% ipython --no-banner

In [1]: import numpy as np

In [2]: np.set_printoptions(suppress=True, linewidth=160)

In [3]: m1 = np.load("x.npy")

In [4]: m1
Out[4]: 
array([[-0.07,  0.11,  0.16, -0.23, -0.43,  0.48],
       [ 0.25,  0.32, -0.02,  0.  ,  0.09, -0.27],
       [ 1.81, -0.05, -2.04,  0.39, -1.28,  2.2 ],
       [ 2.53, -0.82, -3.17,  0.7 , -0.98,  2.13],
       [ 2.15,  0.4 , -1.89, -0.85, -1.19,  1.87],
       [-1.05, -0.95,  0.57,  1.26,  0.68, -1.78],
       [ 0.95, -0.39, -1.92,  1.74, -0.41,  1.45],
       [ 1.05,  1.99, -0.9 , -1.06, -0.96,  2.72],
       [-0.42, -0.82,  0.96, -1.17,  0.56, -1.7 ],
       [ 0.97,  0.22, -0.8 , -0.25, -0.49,  0.94],
       [ 0.94,  1.18, -0.09, -2.03, -0.65,  0.54],
       [ 1.11,  0.08, -0.96, -0.21, -0.36,  0.25],
       [-1.59, -1.08,  1.04,  0.7 ,  0.83, -1.42],
       [-1.48, -0.27,  1.62, -0.7 ,  0.2 , -1.1 ],
       [-0.5 , -1.51,  0.15,  1.45,  0.32, -0.96],
       [ 1.03,  0.73, -1.18, -0.08, -1.24,  2.25]])

In [5]: Xc = m1 - m1.mean(axis=0)

In [6]: Uu, sv, vt = np.linalg.svd(Xc, full_matrices=False)

In [7]: np.round(vt[0] * np.sign(vt[0, np.abs(vt[0]).argmax()]), 2)
Out[7]: array([ 0.49,  0.21, -0.5 , -0.06, -0.28,  0.62])

In [8]: np.round(sv ** 2 / (sv ** 2).sum(), 2) + 0
Out[8]: array([0.73, 0.21, 0.05, 0.01, 0.  , 0.  ])

In [9]: np.abs(vt[0]).argmax()
Out[9]: np.int64(5)

In [10]: round(float((sv ** 2).sum() ** 2 / (sv ** 4).sum()), 2)
Out[10]: 1.73

In [11]: lab = m1[:, 0] > np.median(m1[:, 0])

In [12]: u = m1[lab].mean(axis=0) - m1[~lab].mean(axis=0)

In [13]: lab.astype(int)
Out[13]: array([0, 0, 1, 1, 1, 0, 1, 1, 0, 1, 0, 1, 0, 0, 0, 1])

In [14]: d = np.linalg.norm(m1[:, None] - m1[None], axis=-1)

In [15]: d[:5, :5].round(2)
Out[15]: 
array([[0.  , 1.03, 3.53, 4.75, 3.48],
       [1.03, 0.  , 3.84, 4.88, 3.75],
       [3.53, 3.84, 0.  , 1.61, 1.41],
       [4.75, 4.88, 1.61, 0.  , 2.41],
       [3.48, 3.75, 1.41, 2.41, 0.  ]])

In [16]: (d + 1e9 * np.eye(16)).round(6).argmin(axis=1)
Out[16]: array([ 1,  0,  4,  2,  2, 12,  2, 15, 13, 11,  9,  9,  5,  8,  5,  2])

In [17]: d.mean(axis=1).argmax()
Out[17]: np.int64(3)

In [18]: gram = np.cov(m1, rowvar=False)

In [19]: np.argwhere(np.triu(np.abs(np.corrcoef(m1.T)) > 0.8, 1))
Out[19]: 
array([[0, 2],
       [0, 4],
       [0, 5],
       [2, 4],
       [2, 5],
       [4, 5]])

In [20]: np.round(np.corrcoef(m1.T), 2)
Out[20]: 
array([[ 1.  ,  0.44, -0.93, -0.14, -0.89,  0.87],
       [ 0.44,  1.  , -0.22, -0.67, -0.63,  0.63],
       [-0.93, -0.22,  1.  , -0.19,  0.8 , -0.85],
       [-0.14, -0.67, -0.19,  1.  ,  0.26, -0.13],
       [-0.89, -0.63,  0.8 ,  0.26,  1.  , -0.96],
       [ 0.87,  0.63, -0.85, -0.13, -0.96,  1.  ]])

In [21]: round(np.corrcoef(m1[:, 4], m1[:, 2])[0, 1], 2)
Out[21]: np.float64(0.8)

In [22]: cent = m1[[5, 13]].astype(float)

In [23]: for _ in range(7):
    ...:     lab = np.linalg.norm(m1[:, None] - cent, axis=-1).argmin(axis=1)
    ...:     cent = np.array([m1[lab == j].mean(axis=0) for j in range(2)])
    ...: 

In [24]: lab
Out[24]: array([1, 0, 1, 1, 1, 0, 1, 1, 0, 1, 1, 1, 0, 0, 0, 1])

In [25]: np.abs(cent[1] - cent[0]).argmax()
Out[25]: np.int64(5)

In [26]: np.bincount(lab)
Out[26]: array([ 6, 10])

In [27]: cent.round(2)
Out[27]: 
array([[-0.8 , -0.72,  0.72,  0.26,  0.45, -1.2 ],
       [ 1.25,  0.34, -1.28, -0.19, -0.8 ,  1.48]])
